$ python -q
>>> import numpy as np
>>> np.set_printoptions(precision=2, suppress=True, linewidth=140)
>>> def rnd(a):
...     return np.round(a, 2) + 0
... 
>>> W0 = np.array([[1, -1, 1, -1, 1, -1, 1, -1],
...     [1, -1, -1, 1, -1, 1, 1, -1],
...     [1, -1, 1, -1, -1, 1, -1, 1]])
>>> out = W0[0, 0] * W0[1:] - np.outer(W0[1:, 0], W0[0])
>>> out
array([[ 0,  0, -2,  2, -2,  2,  0,  0],
       [ 0,  0,  0,  0, -2,  2, -2,  2]])
>>> np.flatnonzero(~out.round(6).any(axis=1))
array([], dtype=int64)
>>> np.linalg.norm(out, axis=1).argmax()
np.int64(0)
>>> rnd(np.linalg.norm(out[1] - out[0]))
np.float64(4.0)
>>> rnd(np.linalg.norm(out[1], 1)), rnd(np.linalg.norm(out[1], np.inf))
(np.float64(8.0), np.float64(2.0))
>>> rnd(np.linalg.norm(out, axis=1))
array([4., 4.])
>>> rnd(np.linalg.norm(out, "nuc"))
np.float64(7.73)
>>> rnd(np.linalg.norm(out, axis=0))
array([0.  , 0.  , 2.  , 2.  , 2.83, 2.83, 2.  , 2.  ])
>>> A = np.diag(np.array([2, 2, 2, 1]))
>>> A
array([[2, 0, 0, 0],
       [0, 2, 0, 0],
       [0, 0, 2, 0],
       [0, 0, 0, 1]])
>>> # triangular, det is the product of the diagonal
>>> ev, evecs = np.linalg.eig(A)
>>> rnd(np.sort(np.linalg.eigvals(np.linalg.inv(A))))
array([0.5, 0.5, 0.5, 1. ])
>>> A @ evecs[:, 0] - ev[0] * evecs[:, 0]
array([0., 0., 0., 0.])
>>> ev
array([2., 2., 2., 1.])
>>> rnd(np.sort(np.linalg.eigvals(A @ A)))
array([1., 4., 4., 4.])
>>> L = np.linalg.cholesky(A)
>>> A / np.sqrt(np.outer(np.diag(A), np.diag(A)))
array([[1., 0., 0., 0.],
       [0., 1., 0., 0.],
       [0., 0., 1., 0.],
       [0., 0., 0., 1.]])
>>> np.linalg.eigvalsh(A).min() > 0
np.True_
>>> O, r_ = np.linalg.qr(A)
>>> O @ r_
array([[2., 0., 0., 0.],
       [0., 2., 0., 0.],
       [0., 0., 2., 0.],
       [0., 0., 0., 1.]])
>>> O
array([[ 1.,  0.,  0.,  0.],
       [-0.,  1.,  0.,  0.],
       [-0., -0.,  1.,  0.],
       [-0., -0., -0.,  1.]])
>>> np.trace(O @ O.T)
np.float64(4.0)
>>> F = np.load("dump.npy")
>>> F
array([[ 1.03,  2.02,  1.98, -0.02,  1.06],
       [ 1.05,  2.01,  2.01, -0.07,  1.06],
       [ 0.09, -0.01, -0.06, -0.04,  0.07],
       [ 2.03,  4.01,  3.96,  0.04,  2.07]])
>>> out = np.array([[1, 1, 1], [2, 0, -1], [0, -1, 1], [0, 2, -1], [0, 0, 1]])
>>> rnd(np.einsum("ik,kj->ji", F, out))
array([[ 5.07,  5.07,  0.07, 10.05],
       [-0.99, -1.1 ,  0.07, -1.85],
       [ 2.07,  2.18,  0.15,  4.01]])
>>> rnd(out.T @ F.T)
array([[ 5.07,  5.07,  0.07, 10.05],
       [-0.99, -1.1 ,  0.07, -1.85],
       [ 2.07,  2.18,  0.15,  4.01]])
>>> np.linalg.matrix_rank(np.vstack([F, out.T]))
np.int64(5)
>>> rnd(np.einsum("ik,kj->ij", F, out))
array([[ 5.07, -0.99,  2.07],
       [ 5.07, -1.1 ,  2.18],
       [ 0.07,  0.07,  0.15],
       [10.05, -1.85,  4.01]])
>>> w1 = np.array([[1, -3, -1, -4, -1],
...     [3, -3, 5, 0, 1],
...     [-3, 3, 4, -3, 2],
...     [-2, 3, 0, 4, -1],
...     [1, 2, -5, -5, 5]])
>>> b = np.array([0, -2, -1, -3, 3])
>>> H = np.maximum(F @ w1 + b, 0)
>>> (H > 0).astype(int)
array([[1, 0, 1, 0, 1],
       [1, 0, 1, 0, 1],
       [1, 0, 0, 0, 1],
       [1, 0, 1, 0, 1]])
>>> (H > 0).mean(axis=0)
array([1.  , 0.  , 0.75, 0.  , 1.  ])
>>> cent = np.array([[-3, -5, 0], [4, 4, 2], [4, -1, 0], [-3, -3, -4], [4, 4, 2]])
>>> w1 @ cent
array([[-11,  -8,   8],
       [  3, -28,  -4],
       [ 54,  40,  22],
       [  2,   6, -12],
       [ 20,  43,  34]])
>>> rnd(H @ cent)
array([[ 89.09,  31.14,  26.54],
       [ 89.61,  31.41,  26.7 ],
       [ 11.51,  10.73,   6.34],
       [170.37,  49.48,  46.42]])
>>> r0 = np.array([0, 0, 8])
>>> np.convolve(F[2], r0)
array([ 0.  ,  0.  ,  0.72, -0.08, -0.48, -0.32,  0.56])
>>> rnd(np.cross(F[2, :3], F[1, :3]))
array([ 0.1 , -0.24,  0.19])
>>> np.linalg.matrix_rank(F, rtol=0.1)
np.int64(1)
>>> np.linalg.cond(F) > 100
np.True_
>>> np.argsort(-np.linalg.norm(F, axis=0).round(6), kind="stable")[:3]
array([1, 2, 4])
>>> rnd(np.linalg.norm(F) ** 2 / np.linalg.norm(F, 2) ** 2)
np.float64(1.0)
>>> np.linalg.norm(F, axis=1).argmax()
np.int64(3)
>>> rnd(np.linalg.norm(F[3], 1)), rnd(np.linalg.norm(F[3], np.inf))
(np.float64(12.11), np.float64(4.01))
>>> X = np.load("run1.npy")
>>> X
array([[ 9,  1, -2, -7],
       [ 1, 10, -8, -1],
       [-2, -8, 12,  0],
       [-7, -1,  0,  6]])
>>> # equal to its transpose
>>> rng = np.random.default_rng(710723)
>>> idx = rng.permutation(4)
>>> idx
array([3, 1, 2, 0])
>>> out = X[idx][:, idx]
>>> np.trace(out)
np.int64(37)
